$ python -q
>>> import numpy as np
>>> from numpy import linalg as LA
>>> np.set_printoptions(precision=4, suppress=True, linewidth=140, legacy="1.25")
>>> data = np.loadtxt("layer18.csv", delimiter=",")
>>> print(data)
[[0.5    0.     0.25   0.     0.     0.25  ]
 [0.3333 0.3333 0.     0.     0.3333 0.    ]
 [0.3333 0.     0.3333 0.3333 0.     0.    ]
 [0.     0.     0.3333 0.3333 0.3333 0.    ]
 [0.     0.     0.25   0.     0.5    0.25  ]
 [0.     0.2    0.2    0.2    0.     0.4   ]]
>>> T = np.stack([data, 3 * data, data[::-1]])
>>> print((T @ data.T).shape)
(3, 6, 6)
>>> print(T.sum(axis=0))
[[2.     0.2    1.2    0.2    0.     1.4   ]
 [1.3333 1.3333 0.25   0.     1.8333 0.25  ]
 [1.3333 0.     1.6667 1.6667 0.3333 0.    ]
 [0.3333 0.     1.6667 1.6667 1.3333 0.    ]
 [0.3333 0.3333 1.     0.     2.3333 1.    ]
 [0.5    0.8    1.05   0.8    0.     1.85  ]]
>>> print(LA.matrix_rank(T))
[5 5 5]
>>> m1 = np.load("m.npy")
>>> print(m1)
[[ 1.951   5.0981  2.0981  2.      2.951   2.049   1.0981  4.9019  4.      3.049 ]
 [ 1.4545  6.0911  3.0911  2.      2.4545  2.5455  2.0911  3.9089  4.      3.5455]
 [ 2.7051  3.5899  0.5899  2.      3.7051  1.2949 -0.4101  6.4101  4.      2.2949]
 [ 0.3457  8.3086  5.3086  2.      1.3457  3.6543  4.3086  1.6914  4.      4.6543]
 [ 0.4229  8.1543  5.1543  2.      1.4229  3.5771  4.1543  1.8457  4.      4.5771]
 [ 1.3557  6.2886  3.2886  2.      2.3557  2.6443  2.2886  3.7114  4.      3.6443]
 [ 3.4005  2.1991 -0.8009  2.      4.4005  0.5995 -1.8009  7.8009  4.      1.5995]
 [ 1.7217  5.5565  2.5565  2.      2.7217  2.2783  1.5565  4.4435  4.      3.2783]
 [ 1.4727  6.0545  3.0545  2.      2.4727  2.5273  2.0545  3.9455  4.      3.5273]
 [ 2.4683  4.0635  1.0635  2.      3.4683  1.5317  0.0635  5.9365  4.      2.5317]
 [ 1.1607  6.6786  3.6786  2.      2.1607  2.8393  2.6786  3.3214  4.      3.8393]
 [ 3.3939  2.2121 -0.7879  2.      4.3939  0.6061 -1.7879  7.7879  4.      1.6061]
 [ 2.1323  4.7355  1.7355  2.      3.1323  1.8677  0.7355  5.2645  4.      2.8677]
 [ 1.248   6.5041  3.5041  2.      2.248   2.752   2.5041  3.4959  4.      3.752 ]
 [ 0.9639  7.0721  4.0721  2.      1.9639  3.0361  3.0721  2.9279  4.      4.0361]
 [ 2.9458  3.1083  0.1083  2.      3.9458  1.0542 -0.8917  6.8917  4.      2.0542]]
>>> Y = np.array([[1, 2],
...     [3, -2],
...     [0, -3],
...     [3, 3],
...     [1, 0],
...     [-3, -3],
...     [-3, -1],
...     [-1, 3],
...     [-2, 2],
...     [-3, -2]])
>>> print(LA.matrix_rank(np.vstack([m1, Y.T])))
5
